In [1]: import numpy as np

In [2]: from numpy import linalg as LA

In [3]: np.set_printoptions(precision=2, suppress=True, linewidth=100)

In [4]: rnd = lambda a: np.round(a, 2) + 0

In [5]: W0 = np.array([[5.02, 5.0, 5.0, 4.0],
   ...:     [1.0, 5.02, 2.0, 1.0],
   ...:     [1.0, 3.0, 0.02, 1.0],
   ...:     [5.0, 5.0, 5.0, 4.02]])

In [6]: print(rnd(LA.eigvals(W0)))
[12.07  3.32  0.02 -1.34]

In [7]: print(rnd(np.einsum("ij,ji->", W0, W0)))
158.56

In [8]: print(rnd(LA.det(2 * W0)), rnd(LA.det(W0)))
-17.16 -1.07

In [9]: print(rnd(np.poly(W0)))
[  1.   -14.08  19.84  53.22  -1.07]

In [10]: print(rnd(np.einsum("ii->", W0)))
14.08

In [11]: print(rnd(LA.det(W0.T)))
-1.07

In [12]: left, sig, VT = LA.svd(W0)

In [13]: print(rnd(sig))
[14.56  3.38  1.1   0.02]

In [14]: M2 = left[:, :3] @ np.diag(sig[:3]) @ VT[:3]

In [15]: print(LA.matrix_rank(M2))
3

In [16]: print(rnd(LA.norm(W0 - M2) / LA.norm(W0)))
0.0

In [17]: rng = np.random.default_rng(56610)

In [18]: idx = rng.permutation(4)

In [19]: print(idx)
[2 1 3 0]

In [20]: M2 = W0[idx][:, idx]

In [21]: print(rnd(LA.det(M2)), rnd(LA.det(W0[idx])))
-1.07 -1.07

In [22]: print(rnd(np.sort(np.abs(LA.eigvals(M2)))))
[ 0.02  1.34  3.32 12.07]

In [23]: F = np.load("case18.npy")

In [24]: print(F)
[[4 0 0 0]
 [1 4 0 0]
 [5 1 2 0]
 [3 0 2 5]]

In [25]: T = np.stack([F, 3 * F, F[::-1]])

In [26]: print(rnd(LA.norm(T, axis=(1, 2))))
[10.05 30.15 10.05]

In [27]: print(T.shape)
(3, 4, 4)

In [28]: print(rnd(LA.det(T)))
[  160. 12960.   160.]

In [29]: def softmax(z):
    ...:     e = np.exp(z - z.max(axis=-1, keepdims=True))
    ...:     return e / e.sum(axis=-1, keepdims=True)
    ...: 

In [30]: print(rnd(softmax(F).sum(axis=1)))
[1. 1. 1. 1.]

In [31]: print(rnd(softmax(10 * F[0])))
[1. 0. 0. 0.]

In [32]: att = F @ F.T / np.sqrt(4)

In [33]: print(softmax(att).round(6).argmax(axis=1))
[2 1 2 3]

In [34]: evals, V = LA.eig(F)

In [35]: print(rnd(np.sort(LA.eigvals(LA.inv(F)))))
[0.2 +0.j 0.25+0.j 0.25+0.j 0.5 +0.j]

In [36]: print(rnd(np.sort(LA.eigvals(F @ F))))
[ 4. 16. 16. 25.]

In [37]: print(evals)
[5. 2. 4. 4.]

In [38]: print(F @ V[:, 0] - evals[0] * V[:, 0])
[0. 0. 0. 0.]

In [39]: X = np.array([[3.27, 15.82, 12.21, 4.66],
    ...:     [2.85, 16.47, 13.67, 6.37],
    ...:     [2.73, 15.96, 12.66, 8.0],
    ...:     [3.52, 14.31, 12.96, 7.54],
    ...:     [3.3, 13.75, 11.73, 7.76],
    ...:     [3.53, 13.44, 11.17, 5.89],
    ...:     [4.15, 14.54, 11.72, 7.16],
    ...:     [2.73, 14.1, 11.21, 4.79],
    ...:     [3.27, 15.11, 11.94, 6.31],
    ...:     [2.32, 14.22, 11.92, 7.32],
    ...:     [3.38, 15.87, 11.82, 5.87],
    ...:     [2.84, 13.64, 13.84, 5.19]])

In [40]: idx = X[:, 1] > np.median(X[:, 1])

In [41]: u = X[idx].mean(axis=0) - X[~idx].mean(axis=0)

In [42]: print(rnd(u))
[ 0.23  1.72  0.2  -0.02]

In [43]: left, sig, VT = LA.svd(X)

In [44]: print(np.argmax(sig[:-1] / (sig[1:] + 1e-6)) + 1)
1

In [45]: print(rnd(sig))
[70.99  3.82  2.59  1.75]

In [46]: M2 = left[:, :1] @ np.diag(sig[:1]) @ VT[:1]

In [47]: print(rnd(LA.norm(X - M2) / LA.norm(X)))
0.07

In [48]: print(rnd(np.abs(X - M2).max()))
1.82

In [49]: print(LA.matrix_rank(X, rtol=0.05))
2

In [50]: P = X @ LA.solve(X.T @ X, X.T)

In [51]: print(rnd(np.trace(P)))
4.0

In [52]: E = np.load("layer9.npy")

In [53]: print(E)
[[0. 1. 1. 1.]
 [1. 0. 1. 1.]
 [1. 1. 0. 1.]
 [1. 1. 1. 0.]]

In [54]: evals, V = LA.eigh(E)

In [55]: print(rnd(V.T @ V))
[[1. 0. 0. 0.]
 [0. 1. 0. 0.]
 [0. 0. 1. 0.]
 [0. 0. 0. 1.]]

In [56]: print(rnd(np.abs(V[:, -1])))
[0.5 0.5 0.5 0.5]

In [57]: M2 = LA.inv(E)

In [58]: print(rnd(LA.slogdet(E)[0]))
-1.0

In [59]: ang = np.radians(72)

In [60]: r_ = np.eye(4)

In [61]: r_[2, 2] = r_[0, 0] = np.cos(ang)

In [62]: r_[2, 0], r_[0, 2] = -np.sin(ang), np.sin(ang)

In [63]: print(rnd(r_))
[[ 0.31  0.    0.95  0.  ]
 [ 0.    1.    0.    0.  ]
 [-0.95  0.    0.31  0.  ]
 [ 0.    0.    0.    1.  ]]

In [64]: M2 = E @ r_.T

In [65]: print(np.allclose(E @ E.T, M2 @ M2.T))
True

In [66]: print(rnd(np.abs(M2 - E).max(axis=0)))
[0.95 0.   1.64 0.  ]

In [67]: C2 = np.cov(X, rowvar=False)

In [68]: print(rnd(np.median(X, axis=0)))
[ 3.27 14.42 11.93  6.34]

In [69]: print(np.argsort(-X.std(axis=0).round(6), kind="stable"))
[3 1 2 0]

In [70]: print(rnd(np.corrcoef(X[:, 0], X[:, 3])[0, 1]))
0.08

In [71]: print(E.sum(axis=0))
[3. 3. 3. 3.]

In [72]: print(np.trace(E @ E @ E) // 6)
4.0

In [73]: L = np.diag(E.sum(axis=1)) - E

In [74]: print(L @ np.ones(4))
[0. 0. 0. 0.]

In [75]: print(L)
[[ 3. -1. -1. -1.]
 [-1.  3. -1. -1.]
 [-1. -1.  3. -1.]
 [-1. -1. -1.  3.]]

In [76]: print(LA.matrix_rank(L))
3

In [77]: print(round(LA.det(L[1:, 1:])))
16

In [78]: J = np.load("out10.npy")

In [79]: print(J)
[[-5.71 -2.03  0.65]
 [-2.03 -4.6  -0.13]
 [ 0.65 -0.13 -7.69]]

In [80]: print(softmax(J).sum(axis=1))
[1. 1. 1.]

In [81]: print(rnd(softmax(J[0])))
[0.   0.06 0.93]

In [82]: att = J @ J.T / np.sqrt(3)

In [83]: print(rnd(softmax(att + np.triu(np.full(att.shape, -np.inf), 1))))
[[1.   0.   0.  ]
 [0.07 0.93 0.  ]
 [0.   0.   1.  ]]

In [84]: print(rnd(softmax(att)))
[[1.   0.   0.  ]
 [0.07 0.93 0.  ]
 [0.   0.   1.  ]]

In [85]: print(rnd(softmax(att)[0] @ J))
[-5.71 -2.03  0.65]

In [86]: evals, V = LA.eigh(J)

In [87]: print(np.unique(evals.round(6) + 0, return_counts=True)[1])
[1 1 1]

In [88]: print(rnd(V @ np.diag(evals) @ V.T))
[[-5.71 -2.03  0.65]
 [-2.03 -4.6  -0.13]
 [ 0.65 -0.13 -7.69]]

In [89]: print((evals > 1e-8).sum(), (evals < -1e-8).sum())
0 3

In [90]: M2 = np.array([[2, 2, -3, -2], [-2, -1, 1, 1], [0, 1, 1, -3]])

In [91]: M = M2.T @ M2

In [92]: print(M)
[[ 8  6 -8 -6]
 [ 6  6 -6 -8]
 [-8 -6 11  4]
 [-6 -8  4 14]]

In [93]: idx = rng.permutation(4)

In [94]: print(idx)
[0 1 2 3]

In [95]: M2 = M[idx][:, idx]

In [96]: print(rnd(LA.det(M2)), rnd(LA.det(M[idx])))
0.0 0.0

In [97]: print(np.allclose(M2, M))
True

In [98]: left, sig, VT = LA.svd(M)

In [99]: print(np.argmax(sig[:-1] / (sig[1:] + 1e-6)) + 1)
3

In [100]: print(rnd(sig))
[28.93  9.11  0.96  0.  ]

In [101]: M2 = left[:, :3] @ np.diag(sig[:3]) @ VT[:3]

In [102]: print(rnd(LA.norm(M - M2, 2)), rnd(sig[3]))
0.0 0.0

In [103]: print(LA.matrix_rank(M, rtol=0.05))
2

In [104]: print(rnd(M2))
[[ 8.  6. -8. -6.]
 [ 6.  6. -6. -8.]
 [-8. -6. 11.  4.]
 [-6. -8.  4. 14.]]

In [105]: print(rnd(np.abs(M - M2).max()))
0.0

In [106]: print(LA.matrix_rank(M2))
3

In [107]: print(rnd(np.abs(M2).max()))
14.0

In [108]: print(np.unravel_index(np.abs(M2).argmax(), M2.shape))
(np.int64(3), np.int64(3))

In [109]: print(rnd(M2.mean(axis=0)))
[ 0.   -0.5   0.25  1.  ]

In [110]: arr = np.load("arr.npy")

In [111]: print(arr)
[[ -1.82  -5.08 -15.6 ]
 [  5.71  -2.1   -1.73]
 [  0.93  -1.21  -2.72]
 [  1.17  -0.6   -0.78]
 [  4.16  -2.09  -2.81]
 [  5.11   1.17   7.1 ]
 [ -0.61  -4.23 -12.17]
 [  3.29  -0.91  -0.06]
 [ -1.81  -5.09 -15.63]
 [  3.31  -2.4   -4.28]
 [  2.39   0.29   2.61]
 [ -0.25  -2.1   -6.09]
 [  0.64  -3.27  -8.82]
 [  5.11  -1.78  -1.28]
 [  5.68  -2.07  -1.71]
 [  5.1   -0.35   2.92]
 [  4.48   1.52   7.5 ]
 [  0.86  -2.69  -6.91]
 [  2.99  -0.01   2.21]
 [  8.1    2.65  13.51]
 [  1.17  -2.08  -5.  ]
 [  1.21  -2.11  -5.04]
 [  5.74   0.92   6.7 ]
 [  1.76  -2.42  -5.38]
 [ -1.81  -3.61 -11.4 ]
 [  3.88  -1.16  -0.51]
 [  5.98  -1.53   0.19]
 [  4.84   0.57   5.23]
 [  1.79   0.58   2.99]]

In [112]: ang = np.radians(36)

In [113]: r_ = np.eye(3)

In [114]: r_[2, 2] = r_[0, 0] = np.cos(ang)

In [115]: r_[2, 0], r_[0, 2] = -np.sin(ang), np.sin(ang)

In [116]: print(rnd(r_))
[[ 0.81  0.    0.59]
 [ 0.    1.    0.  ]
 [-0.59  0.    0.81]]

In [117]: M2 = arr @ r_.T

In [118]: print(np.allclose(LA.norm(arr, axis=1), LA.norm(M2, axis=1)))
True

In [119]: K = np.load("m.npy")

In [120]: print(rnd(K))
[[ 0.55 -0.17 -0.03 -0.47]
 [-0.17  0.93 -0.01 -0.18]
 [-0.03 -0.01  1.   -0.03]
 [-0.47 -0.18 -0.03  0.52]]

In [121]: vec = np.array([-4, -4, -4, -4])

In [122]: rhs = E @ vec

In [123]: print(rhs)
[-12. -12. -12. -12.]

In [124]: print(rnd(LA.solve(E, rhs)))
[-4. -4. -4. -4.]
